$ python3 -q
>>> import numpy as np
>>> np.set_printoptions(suppress=True, linewidth=120)
>>> A = np.loadtxt("run0.csv", delimiter=",")
>>> print(A)
[[  1.61  -0.17   1.11  -1.64  -1.09  -0.99]
 [ -1.65   3.22   0.26   2.87  -0.64  -3.18]
 [ -3.01   0.3   -2.09   0.93   0.35  -0.91]
 [ -8.4   -0.02  -5.89   1.77  -0.54  -2.18]
 [ -1.1    0.53  -0.88  -0.49  -1.87  -0.46]
 [ -3.24  -0.29  -2.68   0.74  -0.35  -0.6 ]
 [  4.38   1.09   3.17   0.03   0.92   0.16]
 [  2.01   1.58   1.42  -0.04  -0.19  -0.79]
 [  0.79   0.35   0.05  -0.22   0.21   0.79]
 [  3.34  -1.93   1.56  -2.66  -0.09   1.26]
 [ -0.34   3.49   1.93   2.37  -0.55  -3.87]
 [  5.71   1.51   4.12  -0.65   0.47   0.45]
 [  0.14   1.44   1.34   2.71   2.05  -0.06]
 [ -3.47   2.33  -1.08   2.57  -0.34  -1.99]
 [ 10.52  -9.18   5.06 -10.08  -0.95   6.11]
 [  0.2   -2.05  -0.56  -0.46   1.58   1.68]
 [ -1.29  -0.65  -1.8   -1.22  -1.21   0.41]
 [  4.85  -2.54   3.38  -2.09   0.73   2.05]
 [  4.18  -2.28   1.25  -3.56   0.83   3.7 ]]
>>> Ac = A - A.mean(axis=0)
>>> evecs = np.linalg.svd(Ac)[2][:2]
>>> other = Ac - Ac @ evecs.T @ evecs
>>> print(np.round(other.std(axis=0), 2))
[0.16 0.42 0.31 0.55 0.92 0.71]
>>> print(np.round(np.diag(evecs.T @ evecs), 2))
[0.62 0.45 0.4  0.34 0.01 0.19]
>>> print(np.linalg.norm(other, axis=1).round(6).argmax())
12
>>> print(np.round((Ac @ evecs.T).std(axis=0), 2))
[5.91 2.86]
>>> basis = A[[11, 6]].astype(float)
>>> for _ in range(4):
...     idx = np.linalg.norm(A[:, None] - basis, axis=-1).argmin(axis=1)
...     basis = np.array([A[idx == j].mean(axis=0) for j in range(2)])
... 
>>> print(idx)
[1 1 1 1 1 1 1 1 1 0 1 0 1 1 0 1 1 0 0]
>>> print(np.round(basis[1] - basis[0], 2))
[-6.68  3.68 -3.48  4.52 -0.32 -3.57]
>>> print(basis.round(2))
[[ 5.72 -2.88  3.07 -3.81  0.2   2.71]
 [-0.96  0.8  -0.41  0.71 -0.12 -0.86]]
>>> print(np.bincount(idx))
[ 5 14]
>>> F = np.load("arr.npy")
>>> print(F)
[[ 8.  5.  0.  0.  0.  0.  0.]
 [ 5. -4.  5.  0.  0.  0.  0.]
 [ 0.  5. -7.  5.  0.  0.  0.]
 [ 0.  0.  5.  5.  5.  0.  0.]
 [ 0.  0.  0.  5. -2.  5.  0.]
 [ 0.  0.  0.  0.  5. -3.  5.]
 [ 0.  0.  0.  0.  0.  5.  1.]]
>>> ev, evecs = np.linalg.eigh(F)
>>> print(np.unique(ev.round(6) + 0, return_counts=True)[1])
[1 1 1 1 1 1 1]
>>> print(np.round(np.linalg.eigvalsh(F + 2 * np.eye(7)), 2))
[-10.34  -7.42  -1.45   0.84   6.9   11.22  12.25]
>>> print(round(float(ev.sum()), 2), np.trace(F))
-2.0 -2.0
>>> print(np.round(evecs @ np.diag(ev) @ evecs.T, 2) + 0)
[[ 8.  5.  0.  0.  0.  0.  0.]
 [ 5. -4.  5.  0.  0.  0.  0.]
 [ 0.  5. -7.  5.  0.  0.  0.]
 [ 0.  0.  5.  5.  5.  0.  0.]
 [ 0.  0.  0.  5. -2.  5.  0.]
 [ 0.  0.  0.  0.  5. -3.  5.]
 [ 0.  0.  0.  0.  0.  5.  1.]]
>>> print(np.round(np.linalg.eigvalsh(F @ F), 2))
[  1.34  11.9   23.98  84.96  88.7  104.97 152.16]
>>> print(np.round(np.linalg.svd(F, compute_uv=False), 2))
[12.34 10.25  9.42  9.22  4.9   3.45  1.16]
>>> print((ev > 1e-8).sum(), (ev < -1e-8).sum())
3 4
>>> print(ev.round(2))
[-12.34  -9.42  -3.45  -1.16   4.9    9.22  10.25]
>>> other = np.array([[3, 3], [2, 2], [1, 3], [3, 3], [1, 3], [1, 0], [2, 3]])
>>> print(np.linalg.matrix_rank(F @ other))
2
>>> print(np.vstack([F, other.T]).shape)
(9, 7)
>>> print(np.einsum("ij,ij->i", F, F))
[89. 66. 99. 75. 54. 59. 26.]
>>> print(other.T @ F.T)
[[34. 12. 18. 25. 18. 12.  7.]
 [34. 22.  4. 45.  9. 30.  3.]]
>>> other = F / np.linalg.norm(F, axis=1, keepdims=True)
>>> C2 = other @ other.T
>>> print((C2 - 2 * np.eye(7)).round(6).argmax(axis=1))
[2 3 4 5 6 3 4]
>>> print(np.argwhere(np.triu(np.abs(C2) > 0.95, 1)))
[]
>>> other = np.linalg.inv(F)
>>> print(np.allclose(other, F.T))
False
>>> print(np.round(F @ other, 2) + 0)
[[1. 0. 0. 0. 0. 0. 0.]
 [0. 1. 0. 0. 0. 0. 0.]
 [0. 0. 1. 0. 0. 0. 0.]
 [0. 0. 0. 1. 0. 0. 0.]
 [0. 0. 0. 0. 1. 0. 0.]
 [0. 0. 0. 0. 0. 1. 0.]
 [0. 0. 0. 0. 0. 0. 1.]]
>>> print(other.round(2))
[[ 0.03  0.16  0.1  -0.02 -0.08 -0.01  0.07]
 [ 0.16 -0.25 -0.16  0.03  0.13  0.02 -0.12]
 [ 0.1  -0.16 -0.23  0.04  0.19  0.03 -0.17]
 [-0.02  0.03  0.04  0.03  0.13  0.02 -0.12]
 [-0.08  0.13  0.19  0.13 -0.32 -0.06  0.28]
 [-0.01  0.02  0.03  0.02 -0.06 -0.05  0.23]
 [ 0.07 -0.12 -0.17 -0.12  0.28  0.23 -0.14]]
>>> print(round(np.linalg.cond(F), 2))
10.66
>>> print(np.round(np.linalg.inv(other), 2) + 0)
[[ 8.  5.  0.  0.  0.  0.  0.]
 [ 5. -4.  5.  0.  0.  0.  0.]
 [ 0.  5. -7.  5.  0.  0.  0.]
 [ 0.  0.  5.  5.  5.  0.  0.]
 [ 0.  0.  0.  5. -2.  5.  0.]
 [ 0.  0.  0.  0.  5. -3.  5.]
 [ 0.  0.  0.  0.  0.  5.  1.]]
>>> print(round(np.linalg.det(F) * np.linalg.det(other), 2))
1.0
>>> print([round(float(np.linalg.det(F[:i, :i])), 2) + 0 for i in range(1, 8)])
[8.0, -57.0, 199.0, 2420.0, -9815.0, -31055.0, 214320.0]
>>> print(round(np.linalg.eigvalsh(F).min(), 2))
-12.34
>>> m1 = np.load("layer16.npy")
>>> print(m1)
[[ -3   5 -12   3  -3   5   4]
 [  3   3  12  -3   3   0  -4]
 [ -1  -1  -4   3   4  -5   1]
 [  0   1   0   0   2  -2  -3]
 [  0   5   0   5   5  -3  -5]
 [ -5   0 -20  -4  -3   4  -2]
 [  2   5   8   1   4   0  -5]]
>>> # looks like rank 6
>>> rk = np.linalg.matrix_rank(m1)
>>> print(rk)
6
>>> ns = np.linalg.svd(m1)[2][rk:].T
>>> print(np.linalg.matrix_rank(m1.T @ m1), np.linalg.matrix_rank(m1 @ m1.T))
6 6
>>> print(np.round(ns @ ns.T, 2) + 0)
[[ 0.94  0.   -0.24  0.    0.    0.    0.  ]
 [ 0.    0.    0.    0.    0.    0.    0.  ]
 [-0.24  0.    0.06  0.    0.    0.    0.  ]
 [ 0.    0.    0.    0.    0.    0.    0.  ]
 [ 0.    0.    0.    0.    0.    0.    0.  ]
 [ 0.    0.    0.    0.    0.    0.    0.  ]
 [ 0.    0.    0.    0.    0.    0.    0.  ]]
>>> print(np.round(ns[:, 0] / ns[np.abs(ns[:, 0]).round(6).argmax(), 0], 2) + 0)
[ 1.    0.   -0.25  0.    0.    0.    0.  ]
>>> print([int(np.linalg.matrix_rank(m1[:, :j + 1])) for j in range(7)])
[1, 2, 2, 3, 4, 5, 6]
>>> print(np.allclose(m1 @ ns, 0))
True
>>> feats = np.loadtxt("dump.csv", delimiter=",")
>>> print(feats)
[[ 0. -1.  0.]
 [ 1.  0.  0.]
 [ 0.  0.  1.]]
>>> W = np.array([[3, 1, -3, -3], [3, -3, 0, -1], [-1, -2, -2, 0]])
>>> beta = np.array([-1, -1, -2, -1])
>>> hid = np.maximum(feats @ W + beta, 0)
>>> print(np.round((hid > 0).mean(axis=0), 2))
[0.33 0.33 0.   0.  ]
>>> print((hid > 0).astype(int))
[[0 1 0 0]
 [1 0 0 0]
 [0 0 0 0]]
>>> print(np.linalg.matrix_rank(hid))
2
>>> basis = np.array([[1, -1, 2], [-3, -1, -2], [0, -3, 1], [0, -2, 0]])
>>> print((hid @ basis).round(6).argmax(axis=1))
[1 2 0]
>>> print(W @ basis)
[[ 0 11  1]
 [12  2 12]
 [ 5  9  0]]
